In [1]: import numpy as np

In [2]: np.set_printoptions(precision=3, suppress=True, linewidth=140, legacy="1.25")

In [3]: m1 = np.loadtxt("mat.csv", delimiter=",")

In [4]: print(m1)
[[ 1.506 -1.478  1.824 -0.361  0.859 -0.177 -0.227  0.52 ]
 [ 0.215  0.302  0.619 -0.662 -2.155 -0.37  -1.787  0.257]
 [-1.936 -1.097  0.345  0.346  0.013 -1.713  0.046  0.935]
 [ 0.86   1.093 -0.398  0.014 -0.154 -0.375  0.766  2.481]
 [-0.753  0.855  2.011  1.296 -0.572  1.033  0.76   0.086]
 [-0.538 -1.161 -0.134 -1.626 -1.066  1.232  1.38   0.379]
 [ 1.076 -0.228 -0.007  0.579 -1.27  -1.504  1.563 -1.066]
 [ 0.43  -1.482 -0.975  1.912 -0.719  0.954 -0.49   0.587]]

In [5]: vec = np.array([3, 1, -4, -5, 0, -3, 1, -1])

In [6]: y = m1 @ vec

In [7]: print(y)
[ -2.666   0.847  -5.763   4.605 -18.351   3.195   7.277  -9.79 ]

In [8]: print(np.round(np.linalg.solve(m1, y), 3) + 0)
[ 3.  1. -4. -5.  0. -3.  1. -1.]

In [9]: print(np.round(np.linalg.solve(m1.T, m1[5]), 3) + 0)
[0. 0. 0. 0. 0. 1. 0. 0.]

In [10]: print(np.round(np.linalg.solve(m1, y + m1[:, 5]), 3) + 0)
[ 3.  1. -4. -5.  0. -2.  1. -1.]

In [11]: O, V = np.linalg.qr(m1[:, :5])[0], np.linalg.qr(m1[:, 5:])[0]

In [12]: sigma = np.linalg.svd(O.T @ V, compute_uv=False)

In [13]: print((sigma > 0.9).sum())
0

In [14]: mat = np.array([[0, 1, 1, 1, 0, 1],
    ...:     [1, 0, 0, 0, 0, 0],
    ...:     [1, 0, 0, 0, 1, 1],
    ...:     [1, 0, 0, 0, 1, 1],
    ...:     [0, 0, 1, 1, 0, 1],
    ...:     [1, 0, 1, 1, 1, 0]])

In [15]: rk = np.linalg.matrix_rank(mat)

In [16]: print(rk)
5

In [17]: N = np.linalg.svd(mat)[2][rk:].T

In [18]: print([int(np.linalg.matrix_rank(np.delete(mat, i, axis=0))) for i in range(6)])
[4, 4, 5, 5, 4, 4]

In [19]: print(N.shape)
(6, 1)

In [20]: print(np.round(N[:, 0] / N[np.abs(N[:, 0]).round(6).argmax(), 0], 3) + 0)
[ 0.  0.  1. -1.  0.  0.]

In [21]: print(np.linalg.matrix_rank(mat.T @ mat), np.linalg.matrix_rank(mat @ mat.T))
5 5

In [22]: print(np.round(mat @ N, 3) + 0)
[[0.]
 [0.]
 [0.]
 [0.]
 [0.]
 [0.]]

In [23]: evals, V = np.linalg.eigh(mat)

In [24]: vec = np.array([1, 1, 1, 1, 1, 1])

In [25]: print(vec @ mat @ vec / (vec @ vec), round(float(evals[0]), 3), np.round(evals[-1], 3))
3.0 -2.139 3.295

In [26]: data = np.loadtxt("test2.csv", delimiter=",")

In [27]: print(data)
[[ 0.967 -0.008  0.144  0.047 -0.094 -0.021]
 [-0.008  0.998  0.035  0.012 -0.023 -0.005]
 [ 0.144  0.035  0.378 -0.203  0.404  0.093]
 [ 0.047  0.012 -0.203  0.934  0.132  0.03 ]
 [-0.094 -0.023  0.404  0.132  0.737 -0.06 ]
 [-0.021 -0.005  0.093  0.03  -0.06   0.986]]

In [28]: print(np.round(m1.T @ m1, 3) + 0)
[[9. 0. 0. 0. 0. 0. 0. 0.]
 [0. 9. 0. 0. 0. 0. 0. 0.]
 [0. 0. 9. 0. 0. 0. 0. 0.]
 [0. 0. 0. 9. 0. 0. 0. 0.]
 [0. 0. 0. 0. 9. 0. 0. 0.]
 [0. 0. 0. 0. 0. 9. 0. 0.]
 [0. 0. 0. 0. 0. 0. 9. 0.]
 [0. 0. 0. 0. 0. 0. 0. 9.]]

In [29]: vec = np.array([7, 3, 3, 4, 3, 0])

In [30]: print(data @ data @ vec)
[7.081 3.02  2.648 3.885 3.229 0.053]

In [31]: print(np.linalg.eigvalsh(2 * data - np.eye(6)))
[-1.  1.  1.  1.  1.  1.]

In [32]: print(np.eye(6) - data)
[[ 0.033  0.008 -0.144 -0.047  0.094  0.021]
 [ 0.008  0.002 -0.035 -0.012  0.023  0.005]
 [-0.144 -0.035  0.622  0.203 -0.404 -0.093]
 [-0.047 -0.012  0.203  0.066 -0.132 -0.03 ]
 [ 0.094  0.023 -0.404 -0.132  0.263  0.06 ]
 [ 0.021  0.005 -0.093 -0.03   0.06   0.014]]

In [33]: print(np.round(np.trace(data), 3))
5.0

In [34]: A2 = mat / np.sqrt((mat ** 2).mean(axis=1, keepdims=True))

In [35]: print(mat - mat.mean(axis=1, keepdims=True))
[[-0.667  0.333  0.333  0.333 -0.667  0.333]
 [ 0.833 -0.167 -0.167 -0.167 -0.167 -0.167]
 [ 0.5   -0.5   -0.5   -0.5    0.5    0.5  ]
 [ 0.5   -0.5   -0.5   -0.5    0.5    0.5  ]
 [-0.5   -0.5    0.5    0.5   -0.5    0.5  ]
 [ 0.333 -0.667  0.333  0.333  0.333 -0.667]]

In [36]: print(np.linalg.norm(A2, axis=1))
[2.449 2.449 2.449 2.449 2.449 2.449]

In [37]: evals, V = np.linalg.eigh(data)

In [38]: vec = np.array([3, 1, 1, -1, -2, 0])

In [39]: print(V * np.abs(evals) @ V.T)
[[ 0.967 -0.008  0.144  0.047 -0.094 -0.021]
 [-0.008  0.998  0.035  0.012 -0.023 -0.005]
 [ 0.144  0.035  0.378 -0.203  0.404  0.093]
 [ 0.047  0.012 -0.203  0.934  0.132  0.03 ]
 [-0.094 -0.023  0.404  0.132  0.737 -0.06 ]
 [-0.021 -0.005  0.093  0.03  -0.06   0.986]]

In [40]: print(round(float(np.abs(data).sum(axis=1).max()), 3), round(np.abs(evals).max(), 3))
1.45 1.0

In [41]: print(round(vec @ data @ vec / (vec @ vec), 3), np.round(evals[0], 3), round(float(evals[-1]), 3))
0.942 -0.0 1.0

In [42]: left, sigma, Vh = np.linalg.svd(data)

In [43]: V = Vh[:(sigma > 1e-8).sum()]

In [44]: rng = np.random.default_rng(318)

In [45]: vec = data[5] + -2 * data[4] + rng.integers(2) * np.eye(6)[0]

In [46]: print(vec)
[ 0.166  0.041 -0.716 -0.234 -1.535  1.107]

In [47]: print(round(np.linalg.norm(vec - V.T @ V @ vec), 3))
0.0

In [48]: print(np.allclose(V.T @ V @ vec, vec))
True

In [49]: print(np.linalg.matrix_rank(np.vstack([data, vec])))
5

In [50]: A2 = np.array([[0, -1], [2, -1]])

In [51]: M = np.tile(A2, (2, 2))

In [52]: print(M)
[[ 0 -1  0 -1]
 [ 2 -1  2 -1]
 [ 0 -1  0 -1]
 [ 2 -1  2 -1]]

In [53]: print(np.einsum("ij,ji->", M, M))
-12

In [54]: print(np.kron(np.eye(2, dtype=int), M))
[[ 0 -1  0 -1  0  0  0  0]
 [ 2 -1  2 -1  0  0  0  0]
 [ 0 -1  0 -1  0  0  0  0]
 [ 2 -1  2 -1  0  0  0  0]
 [ 0  0  0  0  0 -1  0 -1]
 [ 0  0  0  0  2 -1  2 -1]
 [ 0  0  0  0  0 -1  0 -1]
 [ 0  0  0  0  2 -1  2 -1]]

In [55]: print(np.round(np.linalg.eigvals(M), 3) + 0)
[-1.+2.646j -1.-2.646j  0.+0.j     0.+0.j   ]

In [56]: A2 = M / np.linalg.norm(M, axis=1, keepdims=True)

In [57]: C2 = A2 @ A2.T

In [58]: print(np.linalg.norm(A2, axis=1))
[1. 1. 1. 1.]

In [59]: print(C2[3])
[0.447 1.    0.447 1.   ]

In [60]: print(np.argwhere(np.triu(np.abs(C2) > 0.95, 1)))
[[0 2]
 [1 3]]

In [61]: print((C2 - 2 * np.eye(4)).round(6).argmax(axis=1))
[2 3 0 1]

In [62]: print(C2)
[[1.    0.447 1.    0.447]
 [0.447 1.    0.447 1.   ]
 [1.    0.447 1.    0.447]
 [0.447 1.    0.447 1.   ]]

In [63]: print((np.abs(C2) > 0.9).astype(int))
[[1 0 1 0]
 [0 1 0 1]
 [1 0 1 0]
 [0 1 0 1]]

In [64]: P = np.triu(np.array([[0, 1, 0, 2], [1, 1, -1, -1], [-1, 1, -2, -2], [-1, -2, -2, 2]]), 1) + np.eye(4)

In [65]: A2 = P @ M @ np.linalg.inv(P)

In [66]: print(np.round(np.poly(A2), 3) + 0)
[1. 2. 8. 0. 0.]

In [67]: print(round(np.linalg.det(A2), 3))
-0.0

In [68]: print(P @ M - M @ P)
[[ 6. -3.  5. -4.]
 [-2.  0. -3.  1.]
 [-4.  2. -5.  1.]
 [ 0. -2. -1. -1.]]

In [69]: print(np.trace(A2), np.trace(M))
-2.0 -2

In [70]: print(A2)
[[  6. -10.  -4. -34.]
 [  0.   1.   1.   4.]
 [ -4.   5.   1.  16.]
 [  2.  -3.  -1. -10.]]

In [71]: J = np.load("m.npy")

In [72]: print(J)
[[0 0 0 0 0 1 0 0 1 0 0 0 0]
 [0 0 0 0 0 0 1 0 0 0 0 1 0]
 [0 0 0 0 0 0 0 0 1 1 0 0 0]
 [0 0 0 0 0 0 0 1 0 0 0 0 0]
 [0 0 0 0 0 1 0 0 0 0 1 0 0]
 [1 0 0 0 1 0 0 0 0 0 0 0 0]
 [0 1 0 0 0 0 0 0 0 0 0 0 1]
 [0 0 0 1 0 0 0 0 0 0 1 1 0]
 [1 0 1 0 0 0 0 0 0 0 0 0 0]
 [0 0 1 0 0 0 0 0 0 0 0 1 1]
 [0 0 0 0 1 0 0 1 0 0 0 0 0]
 [0 1 0 0 0 0 0 1 0 1 0 0 0]
 [0 0 0 0 0 0 1 0 0 1 0 0 0]]

In [73]: evals, V = np.linalg.eigh(J)

In [74]: print(np.abs(V[:, -1]).round(6).argmax())
11

In [75]: print(round(evals.sum(), 3), np.trace(J))
0.0 0

In [76]: print(np.unique(evals.round(6) + 0, return_counts=True)[1])
[1 1 1 1 1 1 1 1 1 1 1 1 1]

In [77]: print(np.all(np.linalg.eigvalsh(J) > 0))
False

In [78]: A = np.loadtxt("w.csv", delimiter=",")

In [79]: print(A)
[[-3.  0.  0.  0.  0.  0.  0.  0.  0.  0.  0.  0.  0.  0.]
 [-2. -1.  0.  0.  0.  0.  0.  0.  0.  0.  0.  0.  0.  0.]
 [ 2. -2.  0.  0.  0.  0.  0.  0.  0.  0.  0.  0.  0.  0.]
 [ 3. -1.  1. -1.  0.  0.  0.  0.  0.  0.  0.  0.  0.  0.]
 [-3.  1. -1. -2. -2.  0.  0.  0.  0.  0.  0.  0.  0.  0.]
 [-2.  3.  3. -3.  1. -2.  0.  0.  0.  0.  0.  0.  0.  0.]
 [ 0. -3.  0. -1. -2. -2. -3.  0.  0.  0.  0.  0.  0.  0.]
 [-3. -3.  1.  0.  3. -2.  3.  0.  0.  0.  0.  0.  0.  0.]
 [-2. -2.  1. -3.  2.  1.  2. -3. -2.  0.  0.  0.  0.  0.]
 [-1.  2.  0. -2.  2. -2. -3.  1. -2.  3.  0.  0.  0.  0.]
 [ 1.  3.  3. -2.  0.  2. -2.  0.  3. -2.  2.  0.  0.  0.]
 [ 1.  2. -2.  2. -3.  1. -2. -1. -2. -2.  1.  3.  0.  0.]
 [-2.  0.  2.  1.  1.  1. -2.  0. -2.  3.  1. -2. -1.  0.]
 [-2. -1. -3. -3. -1.  2. -2. -1. -2. -1.  1. -3.  2. -2.]]

In [80]: left, sigma, Vh = np.linalg.svd(A)

In [81]: V = Vh[:(sigma > 1e-8).sum()]

In [82]: vec = A[12] + -1 * A[6] + rng.integers(2) * np.eye(14)[1]

In [83]: print(vec)
[-2.  4.  2.  2.  3.  3.  1.  0. -2.  3.  1. -2. -1.  0.]

In [84]: print(np.linalg.matrix_rank(np.vstack([A, vec])))
13

In [85]: print(np.round(np.linalg.norm(vec - V.T @ V @ vec), 3))
0.0

In [86]: print(np.diag(V.T @ V))
[1.    1.    1.    1.    1.    1.    1.    0.99  0.977 0.981 0.991 0.964 0.862 0.236]

In [87]: print(np.linalg.cond(A) > 100)
True

In [88]: print(np.linalg.matrix_rank(A, rtol=0.1))
10

In [89]: print(round(np.linalg.norm(A, 2) / np.linalg.norm(A), 3))
0.502

In [90]: A2 = A[0, 0] * A[1:] - np.outer(A[1:, 0], A[0])

In [91]: print(A2)
[[ 0.  3.  0.  0.  0.  0.  0.  0.  0.  0.  0.  0.  0.  0.]
 [ 0.  6. -0. -0. -0. -0. -0. -0. -0. -0. -0. -0. -0. -0.]
 [ 0.  3. -3.  3. -0. -0. -0. -0. -0. -0. -0. -0. -0. -0.]
 [ 0. -3.  3.  6.  6.  0.  0.  0.  0.  0.  0.  0.  0.  0.]
 [ 0. -9. -9.  9. -3.  6.  0.  0.  0.  0.  0.  0.  0.  0.]
 [ 0.  9. -0.  3.  6.  6.  9. -0. -0. -0. -0. -0. -0. -0.]
 [ 0.  9. -3.  0. -9.  6. -9.  0.  0.  0.  0.  0.  0.  0.]
 [ 0.  6. -3.  9. -6. -3. -6.  9.  6.  0.  0.  0.  0.  0.]
 [ 0. -6.  0.  6. -6.  6.  9. -3.  6. -9.  0.  0.  0.  0.]
 [ 0. -9. -9.  6. -0. -6.  6. -0. -9.  6. -6. -0. -0. -0.]
 [ 0. -6.  6. -6.  9. -3.  6.  3.  6.  6. -3. -9. -0. -0.]
 [ 0.  0. -6. -3. -3. -3.  6.  0.  6. -9. -3.  6.  3.  0.]
 [ 0.  3.  9.  9.  3. -6.  6.  3.  6.  3. -3.  9. -6.  6.]]

In [92]: print(np.flatnonzero(~A2.round(6).any(axis=1)))
[]

In [93]: print(A[:, 0] / A[0, 0])
[ 1.     0.667 -0.667 -1.     1.     0.667 -0.     1.     0.667  0.333 -0.333 -0.333  0.667  0.667]

In [94]: z = rng.permutation(14)

In [95]: print(z)
[ 0 10  4 12  7  8  6  9  2 11  5  1  3 13]

In [96]: A2 = A[z][:, z]

In [97]: print(np.sort(np.abs(np.linalg.eigvals(A2))))
[0. 0. 1. 1. 1. 2. 2. 2. 2. 2. 3. 3. 3. 3.]

In [98]: print(np.round(np.linalg.det(A2), 3), round(float(np.linalg.det(A[z])), 3))
0.0 0.0

In [99]: print(np.diag(A2))
[-3.  2. -2. -1.  0. -2. -3.  3.  0.  3. -2. -1. -1. -2.]

In [100]: print(np.trace(A2))
-9.0

In [101]: arr = np.load("x.npy")

In [102]: print(arr)
[[ 0  0  0  0  3  0  0  0  0  0  0  0  0  2]
 [ 0  0  0  0  0  0 -2  0  0  0  1 -2  0  2]
 [ 0  0  0 -3  0 -1  0  2  0  2  0  0  0  0]
 [ 3  0  0  0 -1  0  0  0  0  0  2 -3  0  0]
 [-3  0  0 -2  0  3  0  1  0  0  0  3  0 -1]
 [ 0  2  0  1  0  0  0  0  0 -2  0  0  0  0]
 [ 0  0  0  0  0  0  0  0 -3 -2  0  0  0  0]
 [ 0  3  0  3  0  0  1  0  0  0  0  0  0  0]
 [ 0  0  0  0 -1  0  3 -1  0 -3  0  3 -3 -2]
 [ 0  0  0  0  0  0 -3  0  1  0  0  0  0  0]
 [ 0  0  0  0 -1  0  0  0 -3  0  0 -1  0  0]
 [-1  0  0  0  0  2  0  0  0  0 -2 -3  0  0]
 [ 0 -2  0 -2 -2  1  0  0  0 -2  0  0  0  0]]

In [103]: def softmax(z):
     ...:     e = np.exp(z - z.max(axis=-1, keepdims=True))
     ...:     return e / e.sum(axis=-1, keepdims=True)
     ...: 

In [104]: print(softmax(arr[2]))
[0.04  0.04  0.04  0.002 0.04  0.015 0.04  0.293 0.04  0.293 0.04  0.04  0.04  0.04 ]

In [105]: print(np.round(softmax(10 * arr[2]), 3) + 0)
[0.  0.  0.  0.  0.  0.  0.  0.5 0.  0.5 0.  0.  0.  0. ]

In [106]: scores = arr @ arr.T / np.sqrt(14)

In [107]: print(np.round(softmax(scores)[2] @ arr, 3) + 0)
[-0.067 -0.015  0.    -2.818 -0.013 -0.812 -0.034  1.858 -0.023  1.801  0.014  0.03  -0.003  0.   ]
